$ python3 -q
>>> import numpy as np
>>> np.set_printoptions(precision=2, suppress=True, linewidth=140, floatmode="fixed")
>>> def rd(a):
...     return np.round(a, 2) + 0
... 
>>> M2 = np.array([[4, 7, 3, 8, 4, 7, 9],
...     [3, 3, -6, 8, -1, -2, -9],
...     [2, -2, 1, -9, -4, 0, 3],
...     [-7, 5, 3, -6, 6, 1, -1],
...     [9, 7, -3, -1, 8, 6, 5]])
>>> A = np.block([[np.zeros((5, 5)), M2], [M2.T, np.zeros((7, 7))]])
>>> A
array([[ 0.00,  0.00,  0.00,  0.00,  0.00,  4.00,  7.00,  3.00,  8.00,  4.00,  7.00,  9.00],
       [ 0.00,  0.00,  0.00,  0.00,  0.00,  3.00,  3.00, -6.00,  8.00, -1.00, -2.00, -9.00],
       [ 0.00,  0.00,  0.00,  0.00,  0.00,  2.00, -2.00,  1.00, -9.00, -4.00,  0.00,  3.00],
       [ 0.00,  0.00,  0.00,  0.00,  0.00, -7.00,  5.00,  3.00, -6.00,  6.00,  1.00, -1.00],
       [ 0.00,  0.00,  0.00,  0.00,  0.00,  9.00,  7.00, -3.00, -1.00,  8.00,  6.00,  5.00],
       [ 4.00,  3.00,  2.00, -7.00,  9.00,  0.00,  0.00,  0.00,  0.00,  0.00,  0.00,  0.00],
       [ 7.00,  3.00, -2.00,  5.00,  7.00,  0.00,  0.00,  0.00,  0.00,  0.00,  0.00,  0.00],
       [ 3.00, -6.00,  1.00,  3.00, -3.00,  0.00,  0.00,  0.00,  0.00,  0.00,  0.00,  0.00],
       [ 8.00,  8.00, -9.00, -6.00, -1.00,  0.00,  0.00,  0.00,  0.00,  0.00,  0.00,  0.00],
       [ 4.00, -1.00, -4.00,  6.00,  8.00,  0.00,  0.00,  0.00,  0.00,  0.00,  0.00,  0.00],
       [ 7.00, -2.00,  0.00,  1.00,  6.00,  0.00,  0.00,  0.00,  0.00,  0.00,  0.00,  0.00],
       [ 9.00, -9.00,  3.00, -1.00,  5.00,  0.00,  0.00,  0.00,  0.00,  0.00,  0.00,  0.00]])
>>> # symmetric
>>> t3 = np.stack([A, 5 * A, A[::-1]])
>>> rd(np.linalg.norm(t3, axis=(1, 2)))
array([ 45.28, 226.38,  45.28])
>>> rd(np.linalg.det(t3))
array([0.00, 0.00, 0.00])
>>> (t3 @ A.T).shape
(3, 12, 12)
>>> t3.sum(axis=0)
array([[  9.00,  -9.00,   3.00,  -1.00,   5.00,  24.00,  42.00,  18.00,  48.00,  24.00,  42.00,  54.00],
       [  7.00,  -2.00,   0.00,   1.00,   6.00,  18.00,  18.00, -36.00,  48.00,  -6.00, -12.00, -54.00],
       [  4.00,  -1.00,  -4.00,   6.00,   8.00,  12.00, -12.00,   6.00, -54.00, -24.00,   0.00,  18.00],
       [  8.00,   8.00,  -9.00,  -6.00,  -1.00, -42.00,  30.00,  18.00, -36.00,  36.00,   6.00,  -6.00],
       [  3.00,  -6.00,   1.00,   3.00,  -3.00,  54.00,  42.00, -18.00,  -6.00,  48.00,  36.00,  30.00],
       [ 31.00,  21.00,  10.00, -37.00,  61.00,   0.00,   0.00,   0.00,   0.00,   0.00,   0.00,   0.00],
       [ 46.00,  21.00, -10.00,  23.00,  51.00,   0.00,   0.00,   0.00,   0.00,   0.00,   0.00,   0.00],
       [ 18.00, -36.00,   6.00,  18.00, -18.00,   9.00,   7.00,  -3.00,  -1.00,   8.00,   6.00,   5.00],
       [ 48.00,  48.00, -54.00, -36.00,  -6.00,  -7.00,   5.00,   3.00,  -6.00,   6.00,   1.00,  -1.00],
       [ 24.00,  -6.00, -24.00,  36.00,  48.00,   2.00,  -2.00,   1.00,  -9.00,  -4.00,   0.00,   3.00],
       [ 42.00, -12.00,   0.00,   6.00,  36.00,   3.00,   3.00,  -6.00,   8.00,  -1.00,  -2.00,  -9.00],
       [ 54.00, -54.00,  18.00,  -6.00,  30.00,   4.00,   7.00,   3.00,   8.00,   4.00,   7.00,   9.00]])
>>> t3.shape
(3, 12, 12)
